% ipython --no-banner

In [1]: import numpy as np

In [2]: np.set_printoptions(precision=3, suppress=True, linewidth=120)

In [3]: W0 = np.loadtxt("w.csv", delimiter=",")

In [4]: print(W0)
[[ 0.  0.  0.  0.]
 [ 0.  4.  0.  0.]
 [ 0.  0. -1.  0.]
 [ 0.  0.  0. -5.]]

In [5]: print(round(float(np.trace(np.linalg.pinv(W0) @ W0)), 3))
3.0

In [6]: print(W0 @ np.linalg.pinv(W0) @ W0)
[[ 0.  0.  0.  0.]
 [ 0.  4.  0.  0.]
 [ 0.  0. -1.  0.]
 [ 0.  0.  0. -5.]]

In [7]: np.linalg.inv(W0)
LinAlgError: Singular matrix


In [8]: print(np.abs(np.diag(np.linalg.qr(W0)[1])) > 1e-9)
[False  True  True  True]

In [9]: print(np.linalg.cond(W0) > 100)
True

In [10]: print([round(float(x), 3) for x in np.linalg.svd(W0, compute_uv=False)[:3]])
[5.0, 4.0, 1.0]

In [11]: print(np.all(np.linalg.eigvalsh(W0) > 0))
False

In [12]: print([round(float(np.linalg.det(W0[:i, :i])), 2) + 0 for i in range(1, 5)])
[0.0, 0.0, 0.0, 0.0]

In [13]: def softmax(z):
    ...:     e = np.exp(z - z.max(axis=-1, keepdims=True))
    ...:     return e / e.sum(axis=-1, keepdims=True)
    ...: 

In [14]: print(softmax(W0).sum(axis=1))
[1. 1. 1. 1.]

In [15]: print(softmax(W0[0] + 5))
[0.25 0.25 0.25 0.25]

In [16]: S = W0 @ W0.T / np.sqrt(4)

In [17]: print(np.round(softmax(S + np.triu(np.full(S.shape, -np.inf), 1)), 3) + 0)
[[1.    0.    0.    0.   ]
 [0.    1.    0.    0.   ]
 [0.274 0.274 0.452 0.   ]
 [0.    0.    0.    1.   ]]

In [18]: print(np.round(softmax(S), 3) + 0)
[[0.25  0.25  0.25  0.25 ]
 [0.    0.999 0.    0.   ]
 [0.215 0.215 0.355 0.215]
 [0.    0.    0.    1.   ]]

In [19]: J = np.array([[1, 0, 0, 0], [0, 1, 0, 0], [-4, 3, 1, 0], [-1, -2, -1, 1]])

In [20]: print(np.sort(np.abs(np.linalg.eigvals(J))))
[1. 1. 1. 1.]

In [21]: print(round(np.abs(np.linalg.eigvals(J)).max(), 3))
1.0

In [22]: print(np.trace(J))
4

In [23]: print(J @ J)
[[ 1  0  0  0]
 [ 0  1  0  0]
 [-8  6  1  0]
 [ 2 -7 -2  1]]

In [24]: print(np.linalg.matrix_power(J - np.diag(np.diag(J)), 4))
[[0 0 0 0]
 [0 0 0 0]
 [0 0 0 0]
 [0 0 0 0]]

In [25]: print([int(np.linalg.matrix_rank(np.linalg.matrix_power(J, p))) for p in range(1, 5)])
[4, 4, 4, 4]

In [26]: print(J @ J)
[[ 1  0  0  0]
 [ 0  1  0  0]
 [-8  6  1  0]
 [ 2 -7 -2  1]]

In [27]: print(np.linalg.matrix_rank(J - J[0, 0] * np.eye(4)))
2

In [28]: print(np.prod(np.diag(J)), round(np.linalg.det(J), 3))
1 1.0

In [29]: data = np.array([[0.05, 1.0, 2.0], [0.0, 2.05, 2.0], [0.0, 1.0, 2.05]])

In [30]: vec = np.array([-3, 2, 1])

In [31]: rhs = data @ vec

In [32]: print(rhs)
[3.85 6.1  4.05]

In [33]: print(np.linalg.solve(data, rhs))
[-3.  2.  1.]

In [34]: hat = np.triu(np.array([[-6, 8, 7], [-9, -1, -7], [5, 5, -9]]), 1) + np.eye(3)

In [35]: Y = hat @ data @ np.linalg.inv(hat)

In [36]: print(np.trace(Y), np.round(np.trace(data), 3))
4.15 4.15

In [37]: mat = np.load("run4.npy")

In [38]: print(mat)
[[-15.22   -2.755 -21.024]
 [-15.109  -2.708 -20.754]
 [ -6.863  -0.126  -4.16 ]
 [ -6.459  -0.063  -3.597]
 [ -3.501   0.148  -0.662]
 [ -3.317   0.146  -0.557]
 [ -3.117   0.142  -0.455]
 [ -2.808   0.132  -0.318]
 [ -2.622   0.125  -0.249]
 [ -1.488   0.061  -0.015]
 [ -1.153   0.04    0.005]
 [ -0.529   0.01    0.006]
 [ -0.446   0.007   0.005]
 [  3.021   0.505   1.054]
 [  7.543   3.036   7.965]
 [ 13.773   8.122  23.55 ]
 [ 14.247   8.545  24.892]]

In [39]: Q, evecs = np.linalg.qr(mat[:, :1])[0], np.linalg.qr(mat[:, 1:])[0]

In [40]: sigma = np.linalg.svd(Q.T @ evecs, compute_uv=False)

In [41]: print(np.round(np.linalg.norm(Q @ Q.T - evecs @ evecs.T, 2), 3))
1.0

In [42]: print(sigma)
[0.963]

In [43]: print(np.degrees(np.arccos(sigma.clip(0, 1))))
[15.59]

In [44]: vec = np.array([-3, 2, 0])

In [45]: rhs = mat @ vec

In [46]: print(np.round(np.linalg.solve(mat.T @ mat, mat.T @ rhs), 3) + 0)
[-3.  2.  0.]

In [47]: np.linalg.solve(mat, rhs)
LinAlgError: Last 2 dimensions of the array must be square


In [48]: rng = np.random.default_rng(8869)

In [49]: rhs = rhs + 0.1 * rng.normal(size=17)

In [50]: print(rhs)
[ 39.938  39.958  20.401  19.403  10.773  10.308   9.699   8.787   8.1     4.453   3.48    1.669   1.383  -7.972
 -16.491 -25.087 -25.928]

In [51]: beta, *_ = np.linalg.lstsq(mat, rhs)

In [52]: print(round(np.linalg.norm(rhs - mat @ beta), 3))
0.414

In [53]: print(beta)
[-3.009  1.963  0.013]

In [54]: print([round(float(np.linalg.norm(np.linalg.solve(mat.T @ mat + lam * np.eye(3), mat.T @ rhs))), 2) for lam in (0, 1, 10, 100)])
[3.59, 3.55, 3.22, 1.93]

In [55]: E = np.load("x.npy")

In [56]: print(E)
[[-0.2   -0.6    0.7    0.9    1.7  ]
 [-1.7   -1.2    0.5    0.5    0.7  ]
 [-1.984 -1.134  0.882  0.384 -0.05 ]
 [-0.2   -0.2   -0.1   -1.7    0.7  ]]

In [57]: Y = E / np.linalg.norm(E, axis=1, keepdims=True)

In [58]: C2 = Y @ Y.T

In [59]: print(np.round(np.degrees(np.arccos(np.clip(C2[2, 0], -1, 1))), 3))
68.408

In [60]: print((C2 - 2 * np.eye(4)).round(6).argmax(axis=1))
[1 2 1 1]

In [61]: print(np.linalg.norm(Y, axis=1))
[1. 1. 1. 1.]

In [62]: print((np.abs(C2) > 0.9).astype(int))
[[1 0 0 0]
 [0 1 1 0]
 [0 1 1 0]
 [0 0 0 1]]

In [63]: arr = np.load("test19.npy")

In [64]: print(arr)
[[ 2  0  0]
 [ 1 -6  0]
 [ 6 -5  0]]

In [65]: print(np.abs(E).max())
1.984

In [66]: print(round(np.linalg.norm(E), 3))
4.419

In [67]: print(np.diff(E, axis=0))
[[-1.5   -0.6   -0.2   -0.4   -1.   ]
 [-0.284  0.066  0.382 -0.116 -0.75 ]
 [ 1.784  0.934 -0.982 -2.084  0.75 ]]

In [68]: print(E.sum(axis=0))
[-4.084 -3.134  1.982  0.084  3.05 ]

In [69]: np.linalg.rank(E)
AttributeError: module 'numpy.linalg' has no attribute 'rank'


In [70]: print(np.linalg.svd(E, compute_uv=False))
[3.553 1.892 1.791 0.337]

In [71]: E[4]
IndexError: index 4 is out of bounds for axis 0 with size 4


In [72]: print(E.shape)
(4, 5)

In [73]: print(np.argsort(-np.linalg.norm(arr, axis=0).round(6), kind="stable")[:3])
[1 0 2]

In [74]: print(round(np.linalg.norm(arr, 2) / np.linalg.norm(arr), 3))
0.931

In [75]: print(np.linalg.matrix_rank(arr, rtol=0.1))
2

In [76]: feats = np.load("a.npy")

In [77]: print(feats)
[[  4 -16   0  -8   3]
 [ -7  16   3   8   9]
 [ -1   8  -3   4  -1]
 [  8 -12  -9  -6   2]]

In [78]: print(np.linalg.matrix_power(W0 - np.diag(np.diag(W0)), 4))
[[0. 0. 0. 0.]
 [0. 0. 0. 0.]
 [0. 0. 0. 0.]
 [0. 0. 0. 0.]]

In [79]: print(np.prod(np.diag(W0)), np.round(np.linalg.det(W0), 3))
0.0 0.0

In [80]: print(np.linalg.matrix_rank(feats))
4

In [81]: np.linalg.rank(feats)
AttributeError: module 'numpy.linalg' has no attribute 'rank'


In [82]: print(feats - feats[0])
[[  0   0   0   0   0]
 [-11  32   3  16   6]
 [ -5  24  -3  12  -4]
 [  4   4  -9   2  -1]]

In [83]: print(feats.mean(axis=0))
[ 1.   -1.   -2.25 -0.5   3.25]

In [84]: print(np.diff(feats, axis=0))
[[-11  32   3  16   6]
 [  6  -8  -6  -4 -10]
 [  9 -20  -6 -10   3]]

In [85]: print(np.unravel_index(np.abs(feats).argmax(), feats.shape))
(np.int64(0), np.int64(1))

In [86]: print(round(float(np.linalg.norm(feats, 2) / np.linalg.norm(feats)), 3))
0.925

In [87]: print(np.linalg.cond(feats) > 100)
False

In [88]: print(np.argsort(-np.linalg.norm(feats, axis=0).round(6), kind="stable")[:3])
[1 3 0]

In [89]: print(np.linalg.matrix_rank(feats, rtol=0.1))
3

In [90]: Uu, sigma, Vt = np.linalg.svd(feats)

In [91]: print(sigma)
[32.377  9.474  9.262  0.406]

In [92]: Y = Uu[:, :3] @ np.diag(sigma[:3]) @ Vt[:3]

In [93]: print(np.linalg.matrix_rank(Y))
3

In [94]: print(np.linalg.matrix_rank(feats, rtol=0.05))
3

In [95]: print(round(float(np.linalg.norm(feats - Y) / np.linalg.norm(feats)), 3))
0.012

In [96]: Y = feats / np.sqrt((feats ** 2).mean(axis=1, keepdims=True))

In [97]: print(np.linalg.matrix_rank(feats - feats.mean(axis=1, keepdims=True)))
4

In [98]: A = np.loadtxt("data.csv", delimiter=",")

In [99]: print(A)
[[ 3. -3.  2.  3.  0.]
 [-1. -1.  0.  3. -3.]
 [ 1.  0.  3.  3.  2.]
 [-1. -3.  2.  0.  3.]
 [ 6.  0.  2. -6.  9.]]

In [100]: print(softmax(E[0] + 4))
[0.072 0.049 0.178 0.217 0.484]

In [101]: print(softmax(E).sum(axis=1))
[1. 1. 1. 1.]

In [102]: print(softmax(E[0]))
[0.072 0.049 0.178 0.217 0.484]

In [103]: print(np.round(softmax(10 * E[0]), 3) + 0)
[0. 0. 0. 0. 1.]

In [104]: S = E @ E.T / np.sqrt(5)

In [105]: print(softmax(S).round(6).argmax(axis=1))
[0 2 2 3]

In [106]: print(np.round(np.linalg.norm(A, 2) / np.linalg.norm(A), 3))
0.84

In [107]: print(np.linalg.cond(A) > 100)
True

In [108]: print(np.linalg.matrix_rank(A, rtol=0.1))
4

In [109]: hat = np.triu(np.array([[-2, -1, 1, 1, -2],
     ...:     [0, 2, 1, -2, 2],
     ...:     [-2, 0, 1, -1, 0],
     ...:     [-1, -2, 2, 1, 2],
     ...:     [-1, 2, -1, 0, 1]]), 1) + np.eye(5)

In [110]: Y = hat @ A @ np.linalg.inv(hat)

In [111]: print(np.linalg.matrix_rank(Y))
4

In [112]: print(np.trace(Y), np.trace(A))
14.0 14.0

In [113]: print(round(float(np.linalg.det(Y)), 3))
0.0

In [114]: print(hat @ A - A @ hat)
[[-11.   1.   1.   5.  -4.]
 [ 15.   5.   5. -10.   8.]
 [  1.   4.  -3.   2.  -7.]
 [ 12.  -1.   8. -15.  22.]
 [  0.   6.  -6.  -4.  24.]]

In [115]: print(Y)
[[ -8. -13.  24.  21. -42.]
 [ 14.  19. -30. -12.  25.]
 [  2.   5.  -6.   5. -17.]
 [ 11.   8. -13. -20.  67.]
 [  6.   6. -10. -10.  29.]]

In [116]: vec = np.array([8, 8, 1, 0, 9])

In [117]: print(A @ (2 * vec))
[  4. -86.  58.  -6. 262.]

In [118]: print(np.linalg.norm(A @ vec) <= np.linalg.norm(A, 2) * np.linalg.norm(vec) + 1e-9)
True

In [119]: print(np.einsum("ij,j->i", A, vec))
[  2. -43.  29.  -3. 131.]

In [120]: print(A @ vec)
[  2. -43.  29.  -3. 131.]

In [121]: print(A * vec)
[[ 24. -24.   2.   0.   0.]
 [ -8.  -8.   0.   0. -27.]
 [  8.   0.   3.   0.  18.]
 [ -8. -24.   2.   0.  27.]
 [ 48.   0.   2.  -0.  81.]]
